In [1]: import numpy as np

In [2]: np.set_printoptions(precision=1, suppress=True, linewidth=140, legacy="1.25")

In [3]: def tidy(a):
   ...:     return np.round(a, 1) + 0
   ...: 

In [4]: K = np.load("layer10.npy")

In [5]: K
Out[5]: 
array([[ 9,  3,  9,  2],
       [ 4, -1,  8,  0],
       [ 3,  3, 17,  9],
       [ 4,  2,  9, 45]])

In [6]: np.trace(K)
Out[6]: 70

In [7]: np.allclose(K @ K.T, K.T @ K)
Out[7]: False

In [8]: tidy(np.linalg.det(K))
Out[8]: -15075.0

In [9]: print(K @ K)
[[ 128   55  276  189]
 [  56   37  164   80]
 [ 126   75  421  564]
 [ 251  127  610 2114]]

In [10]: print((K + K.T) / 2)
[[ 9.   3.5  6.   3. ]
 [ 3.5 -1.   5.5  1. ]
 [ 6.   5.5 17.   9. ]
 [ 3.   1.   9.  45. ]]

In [11]: print(np.linalg.matrix_power(K, 3))
[[  2956   1535   7985  11245]
 [  1464    783   4308   5188]
 [  4953   2694  13967  29421]
 [ 13053   6684  32671 101122]]

In [12]: J = np.load("run19.npy")

In [13]: J
Out[13]: 
array([[1, 0, 0, 0, 0, 0],
       [0, 1, 0, 0, 0, 0],
       [1, 2, 1, 0, 0, 0],
       [3, 0, 0, 1, 0, 0],
       [0, 2, 3, 0, 1, 0],
       [3, 3, 0, 0, 3, 1]])

In [14]: # triangular: eigenvalues sit on the diagonal

In [15]: tidy(np.sort(np.linalg.eigvals(J)))
Out[15]: array([1., 1., 1., 1., 1., 1.])

In [16]: np.linalg.matrix_rank(J - J[0, 0] * np.eye(6))
Out[16]: 4
